$ python3 -q
>>> import numpy as np
>>> np.set_printoptions(precision=1, suppress=True, linewidth=160, floatmode="fixed")
>>> rd = lambda a: np.round(a, 1) + 0
>>> arr = np.loadtxt("out3.csv", delimiter=",")
>>> print(arr)
[[ 9.0 -2.0  0.0  0.0]
 [-2.0 -7.0 -2.0  0.0]
 [ 0.0 -2.0 -9.0 -2.0]
 [ 0.0  0.0 -2.0  0.0]]
>>> vals, vecs = np.linalg.eigh(arr)
>>> print(np.abs(vecs[:, -1]).round(6).argmax())
0
>>> print(rd(vals))
[-10.6  -6.1   0.4   9.2]
>>> print((vals > 1e-8).sum(), (vals < -1e-8).sum())
2 2
>>> print(rd(np.linalg.svd(arr, compute_uv=False)))
[10.6  9.2  6.1  0.4]
>>> print(rd(vecs.T @ arr @ vecs))
[[-10.6   0.0   0.0   0.0]
 [  0.0  -6.1   0.0   0.0]
 [  0.0   0.0   0.4   0.0]
 [  0.0   0.0   0.0   9.2]]
>>> print(rd(vecs @ np.diag(vals) @ vecs.T))
[[ 9.0 -2.0  0.0  0.0]
 [-2.0 -7.0 -2.0  0.0]
 [ 0.0 -2.0 -9.0 -2.0]
 [ 0.0  0.0 -2.0  0.0]]
>>> print(np.unique(vals.round(6) + 0, return_counts=True)[1])
[1 1 1 1]
>>> print(rd(np.linalg.eigvalsh(arr @ arr)))
[  0.2  37.6  85.6 111.7]
>>> print(rd(np.abs(vecs[:, -1])))
[1.0 0.1 0.0 0.0]
>>> print(vals.sum(), np.trace(arr))
-7.0 -7.0
>>> rng = np.random.default_rng(95458)
>>> other = arr + rng.integers(-2, 3, (4, 3)) @ rng.integers(-2, 3, (3, 4))
>>> print(other)
[[10.0 -3.0 -3.0 -1.0]
 [-5.0 -9.0 -1.0  2.0]
 [-4.0  1.0 -4.0  0.0]
 [ 2.0 -2.0 -8.0 -2.0]]
>>> print(other - arr)
[[ 1.0 -1.0 -3.0 -1.0]
 [-3.0 -2.0  1.0  2.0]
 [-4.0  3.0  5.0  2.0]
 [ 2.0 -2.0 -6.0 -2.0]]
>>> print(rd(np.linalg.svd(other - arr, compute_uv=False)))
[10.7  3.8  1.7  0.0]
>>> print(np.linalg.matrix_rank(other))
4
>>> print(rd(other.mean(axis=0)))
[ 0.8 -3.2 -4.0 -0.2]
>>> print(other.sum(axis=0))
[  3.0 -13.0 -16.0  -1.0]
>>> print(np.count_nonzero(other))
15
>>> print(np.diff(other, axis=0))
[[-15.0  -6.0   2.0   3.0]
 [  1.0  10.0  -3.0  -2.0]
 [  6.0  -3.0  -4.0  -2.0]]
>>> print(np.unravel_index(np.abs(other).argmax(), other.shape))
(np.int64(0), np.int64(0))
>>> print(other.shape)
(4, 4)
>>> print(other - other[0])
[[  0.0   0.0   0.0   0.0]
 [-15.0  -6.0   2.0   3.0]
 [-14.0   4.0  -1.0   1.0]
 [ -8.0   1.0  -5.0  -1.0]]
>>> u = np.array([-1, 0])
>>> print(np.cross(arr[2, :3], arr[0, :3]))
[-18.0 -81.0  18.0]
>>> J = np.array([[21.0, -0.5, -19.1, 40.5],
...     [20.8, 0.9, -20.0, 40.1],
...     [19.6, 0.6, -21.3, 39.7],
...     [20.8, 0.5, -19.8, 41.3],
...     [18.7, -0.2, -18.6, 40.1],
...     [19.1, 0.3, -20.3, 40.9],
...     [20.0, -0.5, -20.7, 40.9],
...     [19.0, 1.3, -21.2, 39.9],
...     [20.5, 1.1, -20.3, 41.4],
...     [20.0, -0.6, -20.9, 41.2],
...     [21.5, -2.0, -19.9, 41.7]])
>>> print(J.ravel(order="F"))
[ 21.0  20.8  19.6  20.8  18.7  19.1  20.0  19.0  20.5  20.0  21.5  -0.5   0.9   0.6   0.5  -0.2   0.3  -0.5   1.3   1.1  -0.6  -2.0 -19.1 -20.0 -21.3 -19.8
 -18.6 -20.3 -20.7 -21.2 -20.3 -20.9 -19.9  40.5  40.1  39.7  41.3  40.1  40.9  40.9  39.9  41.4  41.2  41.7]
>>> print(J.reshape(2, -1))
[[ 21.0  -0.5 -19.1  40.5  20.8   0.9 -20.0  40.1  19.6   0.6 -21.3  39.7  20.8   0.5 -19.8  41.3  18.7  -0.2 -18.6  40.1  19.1   0.3]
 [-20.3  40.9  20.0  -0.5 -20.7  40.9  19.0   1.3 -21.2  39.9  20.5   1.1 -20.3  41.4  20.0  -0.6 -20.9  41.2  21.5  -2.0 -19.9  41.7]]
>>> print(J.reshape(-1, 2))
[[ 21.0  -0.5]
 [-19.1  40.5]
 [ 20.8   0.9]
 [-20.0  40.1]
 [ 19.6   0.6]
 [-21.3  39.7]
 [ 20.8   0.5]
 [-19.8  41.3]
 [ 18.7  -0.2]
 [-18.6  40.1]
 [ 19.1   0.3]
 [-20.3  40.9]
 [ 20.0  -0.5]
 [-20.7  40.9]
 [ 19.0   1.3]
 [-21.2  39.9]
 [ 20.5   1.1]
 [-20.3  41.4]
 [ 20.0  -0.6]
 [-20.9  41.2]
 [ 21.5  -2.0]
 [-19.9  41.7]]
>>> blk = J.reshape(11, 2, -1)
>>> print(rd(blk.sum(axis=1)))
[[ 1.9 40.0]
 [ 0.8 41.0]
 [-1.7 40.3]
 [ 1.0 41.8]
 [ 0.1 39.9]
 [-1.2 41.2]
 [-0.7 40.4]
 [-2.2 41.2]
 [ 0.2 42.5]
 [-0.9 40.6]
 [ 1.6 39.7]]
>>> print(blk[:, 0])
[[21.0 -0.5]
 [20.8  0.9]
 [19.6  0.6]
 [20.8  0.5]
 [18.7 -0.2]
 [19.1  0.3]
 [20.0 -0.5]
 [19.0  1.3]
 [20.5  1.1]
 [20.0 -0.6]
 [21.5 -2.0]]
>>> left, sig, VT = np.linalg.svd(J)
>>> print(rd(sig))
[164.8   3.7   2.2   1.9]
>>> print(np.argmax(sig[:-1] / (sig[1:] + 1e-6)) + 1)
1
>>> other = left[:, :1] @ np.diag(sig[:1]) @ VT[:1]
>>> print(np.linalg.matrix_rank(J, rtol=0.05))
1
>>> print(rd(np.linalg.norm(J - other, 2)), rd(sig[1]))
3.7 3.7
>>> print(rd(np.linalg.norm(J - other) / np.linalg.norm(J)))
0.0
>>> other = np.c_[J[:, :1] @ np.array([[2]]), np.array([3, -1, -1, 3, 1, 3, 1, 3, 3, 3, -3])]
>>> print(other)
[[42.0  3.0]
 [41.6 -1.0]
 [39.2 -1.0]
 [41.6  3.0]
 [37.4  1.0]
 [38.2  3.0]
 [40.0  1.0]
 [38.0  3.0]
 [41.0  3.0]
 [40.0  3.0]
 [43.0 -3.0]]
>>> print(np.linalg.matrix_rank(np.c_[J, other]))
5
>>> feats = np.loadtxt("m.csv", delimiter=",")
>>> print(feats)
[[-3.1  3.1  1.9 -1.8]
 [-3.1  3.0  2.2 -1.4]
 [-3.3  2.8  2.2 -1.9]
 [-3.0  3.2  1.9 -1.4]
 [-3.0  3.1  1.9 -1.9]
 [-3.0  3.3  2.4 -2.4]
 [-3.1  3.1  1.4 -1.9]
 [-2.7  2.9  1.9 -2.1]
 [ 3.2 -0.9  0.8 -3.1]
 [ 3.3 -1.3  1.0 -2.7]
 [ 2.8 -1.0  1.0 -2.8]
 [ 3.2 -0.8  1.2 -2.9]
 [ 3.4 -1.1  1.0 -2.8]
 [ 3.7 -1.1  1.0 -2.8]
 [ 3.2 -1.0  1.1 -3.2]
 [ 2.9 -1.3  1.5 -3.1]
 [ 2.9  2.4  2.9 -0.2]
 [ 1.9  2.0  3.0 -0.1]
 [ 1.5  2.3  3.2  0.4]
 [ 2.6  1.9  3.1  0.3]
 [ 1.8  1.8  3.0 -0.4]
 [ 2.0  2.3  3.3 -0.3]
 [ 1.8  2.0  3.3  0.2]
 [ 2.0  1.7  2.9  0.2]]
>>> idx = feats[:, 0] > np.median(feats[:, 0])
>>> u = feats[idx].mean(axis=0) - feats[~idx].mean(axis=0)
>>> print(idx.astype(int))
[0 0 0 0 0 0 0 0 1 1 1 1 1 1 1 1 1 0 0 1 0 1 0 1]
